% python3 -q
>>> import numpy as np
>>> from numpy import linalg as LA
>>> np.set_printoptions(precision=1, suppress=True, linewidth=200)
>>> other = np.array([[1, -2], [2, 2], [-2, 1]])
>>> mat = np.kron(np.eye(3, dtype=int), other)
>>> mat
array([[ 1, -2,  0,  0,  0,  0],
       [ 2,  2,  0,  0,  0,  0],
       [-2,  1,  0,  0,  0,  0],
       [ 0,  0,  1, -2,  0,  0],
       [ 0,  0,  2,  2,  0,  0],
       [ 0,  0, -2,  1,  0,  0],
       [ 0,  0,  0,  0,  1, -2],
       [ 0,  0,  0,  0,  2,  2],
       [ 0,  0,  0,  0, -2,  1]])
>>> rng = np.random.default_rng(818)
>>> other = mat + rng.integers(-2, 3, (9, 1)) @ rng.integers(-2, 3, (1, 6))
>>> other
array([[ 1,  0,  2,  1,  1,  0],
       [ 2, -2, -4, -2, -2,  0],
       [-2, -1, -2, -1, -1,  0],
       [ 0, -4, -3, -4, -2,  0],
       [ 0, -4, -2,  0, -2,  0],
       [ 0, -2, -4,  0, -1,  0],
       [ 0, -2, -2, -1,  0, -2],
       [ 0,  4,  4,  2,  4,  2],
       [ 0, -4, -4, -2, -4,  1]])
>>> LA.matrix_rank(other - mat, tol=1e-8)
np.int64(1)
>>> np.round(LA.svd(other - mat, compute_uv=False), 1) + 0
array([15.5,  0. ,  0. ,  0. ,  0. ,  0. ])
>>> other - mat
array([[ 0,  2,  2,  1,  1,  0],
       [ 0, -4, -4, -2, -2,  0],
       [ 0, -2, -2, -1, -1,  0],
       [ 0, -4, -4, -2, -2,  0],
       [ 0, -4, -4, -2, -2,  0],
       [ 0, -2, -2, -1, -1,  0],
       [ 0, -2, -2, -1, -1,  0],
       [ 0,  4,  4,  2,  2,  0],
       [ 0, -4, -4, -2, -2,  0]])
>>> other = np.c_[mat[:, :1] @ np.array([[5]]), np.array([9, -3, -3, 8, 4, -2, 4, 2, -6])]
>>> other
array([[  5,   9],
       [ 10,  -3],
       [-10,  -3],
       [  0,   8],
       [  0,   4],
       [  0,  -2],
       [  0,   4],
       [  0,   2],
       [  0,  -6]])
>>> LA.lstsq(mat, other[:, 0])[0]
array([5., 0., 0., 0., 0., 0.])
>>> LA.norm(other - mat @ LA.lstsq(mat, other)[0], axis=0)
array([0. , 6.2])
>>> P = mat @ LA.solve(mat.T @ mat, mat.T)
>>> np.diag(P)
array([0.6, 0.9, 0.6, 0.6, 0.9, 0.6, 0.6, 0.9, 0.6])
>>> P
array([[ 0.6, -0.2, -0.4,  0. ,  0. ,  0. ,  0. ,  0. ,  0. ],
       [-0.2,  0.9, -0.2,  0. ,  0. ,  0. ,  0. ,  0. ,  0. ],
       [-0.4, -0.2,  0.6,  0. ,  0. ,  0. ,  0. ,  0. ,  0. ],
       [ 0. ,  0. ,  0. ,  0.6, -0.2, -0.4,  0. ,  0. ,  0. ],
       [ 0. ,  0. ,  0. , -0.2,  0.9, -0.2,  0. ,  0. ,  0. ],
       [ 0. ,  0. ,  0. , -0.4, -0.2,  0.6,  0. ,  0. ,  0. ],
       [ 0. ,  0. ,  0. ,  0. ,  0. ,  0. ,  0.6, -0.2, -0.4],
       [ 0. ,  0. ,  0. ,  0. ,  0. ,  0. , -0.2,  0.9, -0.2],
       [ 0. ,  0. ,  0. ,  0. ,  0. ,  0. , -0.4, -0.2,  0.6]])
>>> np.allclose(P @ P, P)
True
>>> np.round(LA.eigvalsh(P), 1) + 0
array([0., 0., 0., 1., 1., 1., 1., 1., 1.])
>>> LA.matrix_rank(np.eye(9) - P)
np.int64(3)
>>> E = np.load("x.npy")
>>> E
array([[-0.8,  0.5, -0.2,  0.8, -0.4,  0.1,  0.2, -0.1, -0.8],
       [-0.9,  0.1,  0.8,  0.3,  0.7,  0.8,  0.8,  0.9,  0.1],
       [-1. ,  0.9,  0.8,  0.5,  0.6, -0.2,  0.4, -0.7, -0.5],
       [-1. ,  0.8,  0.9, -1. ,  0.9, -0.9, -0.5, -1. ,  0.9],
       [ 1. ,  1. , -0.8,  0.9, -0.8,  0.7,  0.7,  1. , -1. ],
       [-1. ,  1. ,  0.7,  0.6,  0.5,  0.4,  0.9,  1. , -0.8],
       [ 0.1,  0.4,  0.3, -1. ,  0.5, -0.9, -0.7, -0.9,  0.9],
       [ 1. , -1. , -1. ,  0.9, -1. ,  0.7, -0.9, -0.9, -0.4],
       [ 1. , -0.9, -0.9,  1. , -0.9,  1. ,  0.9,  1. , -1. ],
       [-0.9, -1. ,  0.1,  0.6, -0.1,  0.2, -0.4, -0.9, -0.1],
       [ 0.9,  0.9, -0.7,  0.4, -0.6, -0.3,  0. ,  0.6, -0.7],
       [-0.5,  0.6,  0. , -0.9,  0.2, -0.9, -0.8, -1. ,  0.7],
       [ 1. ,  0.6, -0.9, -0.4, -0.8, -0.1, -0.3,  1. , -0.2],
       [-1. ,  1. ,  1. , -1. ,  1. , -0.6,  0.6, -0.5,  0.9],
       [ 0.6, -0.9, -0.2,  0.4, -0.2,  0.4,  0. ,  0.2, -0.1],
       [-0.2, -0.2,  0.4, -0.7,  0.4, -0.3, -0.2, -0.4,  0.7],
       [ 1. ,  1. , -0.6, -1. , -0.1, -1. , -0.6,  0.4,  0.7],
       [-0.9,  1. ,  0.7, -0.7,  0.7, -0.1,  0.5,  0.6,  0.5],
       [ 1. ,  0.5, -0.9,  0.7, -0.8,  0.7,  0.4,  1. , -0.8],
       [-1. ,  1. ,  0.9,  0.6,  0.7,  0.7,  0.9,  1. , -0.7],
       [ 0. ,  0. ,  0.3, -0.8,  0.4, -0.3, -0.2, -0.3,  0.7],
       [ 1. , -0.8, -0.9,  0.1, -0.8, -0.1, -0.6,  0.4, -0.2],
       [-0.3,  1. ,  0.6, -0.9,  0.7, -0.5,  0.5,  0.8,  0.6],
       [-1. ,  0.6,  0.9, -0.2,  0.8,  0.6,  0.8,  0.7,  0.4],
       [-0.6, -0.8,  0.1,  0.7, -0.1,  0.6,  0.3,  0.1, -0.4],
       [ 1. , -1. , -0.6,  0.7, -0.6,  0.7,  0.1,  0.7, -0.5],
       [ 1. , -1. , -0.7,  0.7, -0.7,  0.5, -0.2,  0.3, -0.4],
       [-1. ,  0.9,  0.8, -1. ,  0.8, -0.7, -0.1, -0.7,  0.9],
       [ 0.1, -1. ,  0.1,  0. ,  0.1,  0.3, -0.2, -0.5,  0.4],
       [-1. , -1. ,  0.6, -0.9,  0.6, -0.7, -0.8, -1. ,  0.9],
       [-0.9,  1. ,  0.5,  0.7,  0.3,  0.7,  1. ,  1. , -0.9],
       [ 0.7,  1. , -0.5,  0.9, -0.6,  0.7,  0.8,  1. , -0.9],
       [ 1. , -1. , -1. ,  0.9, -1. ,  0.9, -0.2,  1. , -0.9],
       [ 0.9,  0.6, -0.7,  0.7, -0.7,  0.1,  0. ,  0.7, -0.8],
       [-1. ,  0.8,  0.5, -0.9,  0.6, -0.9, -0.6, -0.9,  0.8],
       [ 1. ,  0.9,  0.2, -1. ,  0.6, -0.7, -0.3,  0.7,  1. ]])
>>> Ac = E - E.mean(axis=0)
>>> left, sigma, Vt = LA.svd(Ac, full_matrices=False)
>>> sigma
array([9.4, 6.4, 5. , 3.1, 1.4, 1.1, 1. , 0.4, 0.2])
>>> np.abs(left[:, 0]).argmax()
np.int64(8)
>>> np.round(np.abs(Vt[-1]), 1) + 0
array([0.1, 0. , 0.7, 0.1, 0.7, 0.1, 0. , 0.1, 0.2])
>>> np.round(sigma ** 2 / (sigma ** 2).sum(), 1) + 0
array([0.5, 0.2, 0.1, 0.1, 0. , 0. , 0. , 0. , 0. ])
>>> np.searchsorted(np.cumsum(sigma ** 2) / (sigma ** 2).sum(), 0.9) + 1
np.int64(3)
